% ipython --no-banner

In [1]: import numpy as np

In [2]: np.set_printoptions(precision=3, suppress=True, linewidth=200)

In [3]: tidy = lambda a: np.round(a, 3) + 0

In [4]: C = np.array([[1, -3, 3, 4], [5, 2, 0, 4], [2, -3, 5, 2], [-3, 5, 3, 0]])

In [5]: rng = np.random.default_rng(5061)

In [6]: F = (rng.random((31, 4)) < 0.25) @ C

In [7]: F
Out[7]: 
array([[ 1, -3,  3,  4],
       [ 5,  2,  0,  4],
       [ 1, -3,  3,  4],
       [ 2, -3,  5,  2],
       [-3,  5,  3,  0],
       [ 0,  0,  0,  0],
       [ 7, -1,  5,  6],
       [-2,  2,  6,  4],
       [ 0,  0,  0,  0],
       [ 2, -3,  5,  2],
       [ 2,  7,  3,  4],
       [ 1, -3,  3,  4],
       [ 1, -3,  3,  4],
       [ 1, -3,  3,  4],
       [-3,  5,  3,  0],
       [ 1, -3,  3,  4],
       [ 0,  0,  0,  0],
       [ 5,  2,  0,  4],
       [ 0,  0,  0,  0],
       [-3,  5,  3,  0],
       [ 0,  0,  0,  0],
       [ 1, -3,  3,  4],
       [ 0,  0,  0,  0],
       [-3,  5,  3,  0],
       [ 0,  0,  0,  0],
       [ 0,  0,  0,  0],
       [ 0,  0,  0,  0],
       [-2,  2,  6,  4],
       [ 2, -3,  5,  2],
       [-3,  5,  3,  0],
       [ 5,  2,  0,  4]])

In [8]: # row 2 repeats row 0

In [9]: proj = F @ np.linalg.solve(F.T @ F, F.T)

In [10]: tidy(np.diag(proj))
Out[10]: 
array([0.118, 0.217, 0.118, 0.264, 0.136, 0.   , 0.372, 0.193, 0.   , 0.264, 0.295, 0.118, 0.118, 0.118, 0.136, 0.118, 0.   , 0.217, 0.   , 0.136, 0.   , 0.118, 0.   , 0.136, 0.   , 0.   , 0.   ,
       0.193, 0.264, 0.136, 0.217])

In [11]: tidy(proj @ F[:, 0])
Out[11]: array([ 1.,  5.,  1.,  2., -3.,  0.,  7., -2.,  0.,  2.,  2.,  1.,  1.,  1., -3.,  1.,  0.,  5.,  0., -3.,  0.,  1.,  0., -3.,  0.,  0.,  0., -2.,  2., -3.,  5.])

In [12]: tidy(np.trace(proj))
Out[12]: np.float64(4.0)

In [13]: np.linalg.matrix_rank(np.eye(31) - proj)
Out[13]: np.int64(27)

In [14]: B = np.c_[F[:, :2] @ np.array([[2, 2], [-1, 0]]), np.array([2, 0, 1, 2, 3, 2, 0, 0, 1, 1, 1, 3, 0, 2, 2, 3, 2, 2, 1, 3, 1, 1, 2, 1, 3, 1, 1, 2, 2, 2, 1])]

In [15]: B
Out[15]: 
array([[  5,   2,   2],
       [  8,  10,   0],
       [  5,   2,   1],
       [  7,   4,   2],
       [-11,  -6,   3],
       [  0,   0,   2],
       [ 15,  14,   0],
       [ -6,  -4,   0],
       [  0,   0,   1],
       [  7,   4,   1],
       [ -3,   4,   1],
       [  5,   2,   3],
       [  5,   2,   0],
       [  5,   2,   2],
       [-11,  -6,   2],
       [  5,   2,   3],
       [  0,   0,   2],
       [  8,  10,   2],
       [  0,   0,   1],
       [-11,  -6,   3],
       [  0,   0,   1],
       [  5,   2,   1],
       [  0,   0,   2],
       [-11,  -6,   1],
       [  0,   0,   3],
       [  0,   0,   1],
       [  0,   0,   1],
       [ -6,  -4,   2],
       [  7,   4,   2],
       [-11,  -6,   2],
       [  8,  10,   1]])

In [16]: np.linalg.matrix_rank(np.c_[F, B])
Out[16]: np.int64(5)

In [17]: np.linalg.matrix_rank(B)
Out[17]: np.int64(3)

In [18]: tidy(np.linalg.norm(np.linalg.qr(F)[0].T @ B, axis=0) ** 2 / ((B ** 2).sum(axis=0) + 1e-12))
Out[18]: array([1.   , 1.   , 0.441])

In [19]: Xc = (F - F.mean(axis=0)) / F.std(axis=0)

In [20]: np.argwhere(np.abs(Xc) > 2)
Out[20]: 
array([[ 6,  0],
       [10,  1]])

In [21]: coef = np.linalg.lstsq(np.delete(Xc, 1, axis=1), Xc[:, 1])[0]

In [22]: tidy(coef)
Out[22]: array([-0.394, -0.131, -0.027])

In [23]: np.linalg.matrix_rank(F)
Out[23]: np.int64(4)

In [24]: F.sum(axis=1)
Out[24]: array([ 5, 11,  5,  6,  5,  0, 17, 10,  0,  6, 16,  5,  5,  5,  5,  5,  0, 11,  0,  5,  0,  5,  0,  5,  0,  0,  0, 10,  6,  5, 11])

In [25]: tidy(F.mean(axis=0))
Out[25]: array([0.581, 0.355, 2.29 , 2.065])

In [26]: np.abs(F).max()
Out[26]: np.int64(7)

In [27]: tidy(np.linalg.norm(F))
Out[27]: np.float64(32.094)

In [28]: F.sum(axis=0)
Out[28]: array([18, 11, 71, 64])

In [29]: np.diff(F, axis=0)
Out[29]: 
array([[  4,   5,  -3,   0],
       [ -4,  -5,   3,   0],
       [  1,   0,   2,  -2],
       [ -5,   8,  -2,  -2],
       [  3,  -5,  -3,   0],
       [  7,  -1,   5,   6],
       [ -9,   3,   1,  -2],
       [  2,  -2,  -6,  -4],
       [  2,  -3,   5,   2],
       [  0,  10,  -2,   2],
       [ -1, -10,   0,   0],
       [  0,   0,   0,   0],
       [  0,   0,   0,   0],
       [ -4,   8,   0,  -4],
       [  4,  -8,   0,   4],
       [ -1,   3,  -3,  -4],
       [  5,   2,   0,   4],
       [ -5,  -2,   0,  -4],
       [ -3,   5,   3,   0],
       [  3,  -5,  -3,   0],
       [  1,  -3,   3,   4],
       [ -1,   3,  -3,  -4],
       [ -3,   5,   3,   0],
       [  3,  -5,  -3,   0],
       [  0,   0,   0,   0],
       [  0,   0,   0,   0],
       [ -2,   2,   6,   4],
       [  4,  -5,  -1,  -2],
       [ -5,   8,  -2,  -2],
       [  8,  -3,  -3,   4]])

In [30]: F.reshape(2, -1)
Out[30]: 
array([[ 1, -3,  3,  4,  5,  2,  0,  4,  1, -3,  3,  4,  2, -3,  5,  2, -3,  5,  3,  0,  0,  0,  0,  0,  7, -1,  5,  6, -2,  2,  6,  4,  0,  0,  0,  0,  2, -3,  5,  2,  2,  7,  3,  4,  1, -3,  3,
         4,  1, -3,  3,  4,  1, -3,  3,  4, -3,  5,  3,  0,  1, -3],
       [ 3,  4,  0,  0,  0,  0,  5,  2,  0,  4,  0,  0,  0,  0, -3,  5,  3,  0,  0,  0,  0,  0,  1, -3,  3,  4,  0,  0,  0,  0, -3,  5,  3,  0,  0,  0,  0,  0,  0,  0,  0,  0,  0,  0,  0,  0, -2,
         2,  6,  4,  2, -3,  5,  2, -3,  5,  3,  0,  5,  2,  0,  4]])

In [31]: blk = F.reshape(31, 2, -1)

In [32]: np.einsum("ihd,ihd->ih", blk, blk)
Out[32]: 
array([[10, 25],
       [29, 16],
       [10, 25],
       [13, 29],
       [34,  9],
       [ 0,  0],
       [50, 61],
       [ 8, 52],
       [ 0,  0],
       [13, 29],
       [53, 25],
       [10, 25],
       [10, 25],
       [10, 25],
       [34,  9],
       [10, 25],
       [ 0,  0],
       [29, 16],
       [ 0,  0],
       [34,  9],
       [ 0,  0],
       [10, 25],
       [ 0,  0],
       [34,  9],
       [ 0,  0],
       [ 0,  0],
       [ 0,  0],
       [ 8, 52],
       [13, 29],
       [34,  9],
       [29, 16]])

In [33]: np.swapaxes(blk, 1, 2)[9]
Out[33]: 
array([[ 2,  5],
       [-3,  2]])

In [34]: np.einsum("ihd,jhd->hij", blk, blk).shape
Out[34]: (2, 31, 31)

In [35]: B = np.array([[0, -1], [0, -1], [-2, -3]])

In [36]: X = np.tile(B, (2, 3))

In [37]: X
Out[37]: 
array([[ 0, -1,  0, -1,  0, -1],
       [ 0, -1,  0, -1,  0, -1],
       [-2, -3, -2, -3, -2, -3],
       [ 0, -1,  0, -1,  0, -1],
       [ 0, -1,  0, -1,  0, -1],
       [-2, -3, -2, -3, -2, -3]])

In [38]: [round(float(x), 3) for x in np.linalg.svd(X, compute_uv=False)[:3]]
Out[38]: [9.31, 1.823, 0.0]

In [39]: tidy(np.linalg.norm(X, 2) / np.linalg.norm(X))
Out[39]: np.float64(0.981)

In [40]: B = np.array([[-0.5, 0.8, 0.2, 0.0],
    ...:     [0.6, 1.5, 0.6, 0.6],
    ...:     [1.2, -1.3, -0.9, 1.2],
    ...:     [0.6, 0.3, -0.8, 0.7],
    ...:     [1.9, 1.2, 1.4, 1.2]])

In [41]: C = np.array([[-1.6, 0.6, 1.0, -0.3, 2.3, -1.5],
    ...:     [-1.3, 0.8, -0.6, 0.0, 0.2, -0.5],
    ...:     [-0.9, 0.9, -0.5, -1.2, -0.3, -0.1],
    ...:     [-0.4, -0.7, 0.2, -0.5, -0.3, 0.5]])

In [42]: K = B @ C

In [43]: tidy(K)
Out[43]: 
array([[-0.42,  0.52, -1.08, -0.09, -1.05,  0.33],
       [-3.69,  1.68, -0.48, -1.2 ,  1.32, -1.41],
       [ 0.1 , -1.97,  2.67,  0.12,  2.41, -0.46],
       [-0.91, -0.61,  0.96,  0.43,  1.47, -0.62],
       [-6.34,  2.52,  0.72, -2.85,  3.83, -2.99]])

In [44]: # rows and columns are dependent

In [45]: w1 = np.array([[9, 0, 4, -3],
    ...:     [4, 0, 2, 6],
    ...:     [8, -7, -4, 6],
    ...:     [-7, 9, 6, 1],
    ...:     [-2, 6, 0, -5],
    ...:     [-7, -2, 1, 6]])

In [46]: coef = np.array([1, 3, -2, -1])

In [47]: H = np.maximum(K @ w1 + coef, 0)

In [48]: (H > 0).mean(axis=0)
Out[48]: array([0.2, 1. , 0.2, 0.4])

In [49]: C = np.array([[-1, -1, -2], [2, -3, -2], [0, -3, 2], [2, 1, 2]])

In [50]: (H @ C).round(6).argmax(axis=1)
Out[50]: array([0, 0, 0, 0, 0])

In [51]: w1 @ C
Out[51]: 
array([[-15, -24, -16],
       [  8,  -4,   8],
       [-10,  31,   2],
       [ 27, -37,  10],
       [  4, -21, -18],
       [ 15,  16,  32]])

In [52]: J = 0.9 ** np.abs(np.subtract.outer(np.arange(5), np.arange(5)))

In [53]: tidy(J)
Out[53]: 
array([[1.   , 0.9  , 0.81 , 0.729, 0.656],
       [0.9  , 1.   , 0.9  , 0.81 , 0.729],
       [0.81 , 0.9  , 1.   , 0.9  , 0.81 ],
       [0.729, 0.81 , 0.9  , 1.   , 0.9  ],
       [0.656, 0.729, 0.81 , 0.9  , 1.   ]])

In [54]: # symmetric

In [55]: tidy(np.linalg.det(2 * J)), tidy(np.linalg.det(J))
Out[55]: (np.float64(0.042), np.float64(0.001))

In [56]: tidy(np.linalg.eigvals(J).sum().real)
Out[56]: np.float64(5.0)

In [57]: tidy(np.poly(J))
Out[57]: array([ 1.   , -5.   ,  3.298, -0.666,  0.051, -0.001])

In [58]: tidy(np.linalg.det(J.T))
Out[58]: np.float64(0.001)

In [59]: tidy(np.kron(np.eye(2, dtype=int), J))
Out[59]: 
array([[1.   , 0.9  , 0.81 , 0.729, 0.656, 0.   , 0.   , 0.   , 0.   , 0.   ],
       [0.9  , 1.   , 0.9  , 0.81 , 0.729, 0.   , 0.   , 0.   , 0.   , 0.   ],
       [0.81 , 0.9  , 1.   , 0.9  , 0.81 , 0.   , 0.   , 0.   , 0.   , 0.   ],
       [0.729, 0.81 , 0.9  , 1.   , 0.9  , 0.   , 0.   , 0.   , 0.   , 0.   ],
       [0.656, 0.729, 0.81 , 0.9  , 1.   , 0.   , 0.   , 0.   , 0.   , 0.   ],
       [0.   , 0.   , 0.   , 0.   , 0.   , 1.   , 0.9  , 0.81 , 0.729, 0.656],
       [0.   , 0.   , 0.   , 0.   , 0.   , 0.9  , 1.   , 0.9  , 0.81 , 0.729],
       [0.   , 0.   , 0.   , 0.   , 0.   , 0.81 , 0.9  , 1.   , 0.9  , 0.81 ],
       [0.   , 0.   , 0.   , 0.   , 0.   , 0.729, 0.81 , 0.9  , 1.   , 0.9  ],
       [0.   , 0.   , 0.   , 0.   , 0.   , 0.656, 0.729, 0.81 , 0.9  , 1.   ]])

In [60]: B = np.linalg.inv(J)

In [61]: tidy(np.linalg.cond(J))
Out[61]: np.float64(73.429)

In [62]: tidy(J @ B)
Out[62]: 
array([[1., 0., 0., 0., 0.],
       [0., 1., 0., 0., 0.],
       [0., 0., 1., 0., 0.],
       [0., 0., 0., 1., 0.],
       [0., 0., 0., 0., 1.]])

In [63]: (np.abs(B) > 1e-9).astype(int)
Out[63]: 
array([[1, 1, 0, 0, 0],
       [1, 1, 1, 0, 0],
       [0, 1, 1, 1, 0],
       [0, 0, 1, 1, 1],
       [0, 0, 0, 1, 1]])

In [64]: np.allclose(B, J.T)
Out[64]: False

In [65]: tidy(np.linalg.det(J) * np.linalg.det(B))
Out[65]: np.float64(1.0)

In [66]: tidy(np.linalg.inv(B))
Out[66]: 
array([[1.   , 0.9  , 0.81 , 0.729, 0.656],
       [0.9  , 1.   , 0.9  , 0.81 , 0.729],
       [0.81 , 0.9  , 1.   , 0.9  , 0.81 ],
       [0.729, 0.81 , 0.9  , 1.   , 0.9  ],
       [0.656, 0.729, 0.81 , 0.9  , 1.   ]])

In [67]: E = np.loadtxt("a.csv", delimiter=",")

In [68]: E
Out[68]: 
array([[12.,  0.,  0.],
       [20.,  0.,  0.],
       [16.,  0.,  0.],
       [ 2.,  3.,  0.],
       [25.,  0.,  0.],
       [12.,  0.,  0.],
       [17.,  0.,  1.],
       [17.,  0.,  1.],
       [ 6.,  1.,  0.],
       [20.,  0.,  0.],
       [12.,  0.,  0.],
       [16.,  0.,  0.]])

In [69]: B = np.c_[E[:, :1] @ np.array([[5]]), np.array([0, 3, 3, 0, -2, -3, 0, 2, 2, 2, 1, 3])]

In [70]: B
Out[70]: 
array([[ 60.,   0.],
       [100.,   3.],
       [ 80.,   3.],
       [ 10.,   0.],
       [125.,  -2.],
       [ 60.,  -3.],
       [ 85.,   0.],
       [ 85.,   2.],
       [ 30.,   2.],
       [100.,   2.],
       [ 60.,   1.],
       [ 80.,   3.]])

In [71]: np.linalg.matrix_rank(B)
Out[71]: np.int64(2)

In [72]: np.linalg.matrix_rank(np.c_[E, B])
Out[72]: np.int64(4)

In [73]: tidy(np.linalg.norm(np.linalg.qr(E)[0].T @ B, axis=0) ** 2 / ((B ** 2).sum(axis=0) + 1e-12))
Out[73]: array([1.   , 0.182])

In [74]: tidy(np.linalg.lstsq(E, B[:, 0])[0])
Out[74]: array([5., 0., 0.])

In [75]: vec = np.array([1, 2, -2])

In [76]: target = E @ vec

In [77]: coef, lr = np.zeros(3), 1 / np.linalg.norm(E, 2) ** 2

In [78]: for i in range(10):
    ...:     coef -= lr * E.T @ (E @ coef - target)
    ...:     if i % 2 == 0: print(i, round(np.linalg.norm(E @ coef - target), 3))
    ...: 
0 6.855
2 6.815
4 6.774
6 6.734
8 6.695

In [79]: tidy(coef)
Out[79]: array([ 0.985,  0.07 , -0.001])

In [80]: vec = np.array([0, -3, 3])

In [81]: E @ (2 * vec)
Out[81]: array([  0.,   0.,   0., -18.,   0.,   0.,   6.,   6.,  -6.,   0.,   0.,   0.])

In [82]: E @ vec
Out[82]: array([ 0.,  0.,  0., -9.,  0.,  0.,  3.,  3., -3.,  0.,  0.,  0.])

In [83]: E @ np.ones(3)
Out[83]: array([12., 20., 16.,  5., 25., 12., 18., 18.,  7., 20., 12., 16.])

In [84]: np.linalg.norm(E @ vec) <= np.linalg.norm(E, 2) * np.linalg.norm(vec) + 1e-9
Out[84]: np.True_

In [85]: E @ np.eye(3)[2]
Out[85]: array([0., 0., 0., 0., 0., 0., 1., 1., 0., 0., 0., 0.])
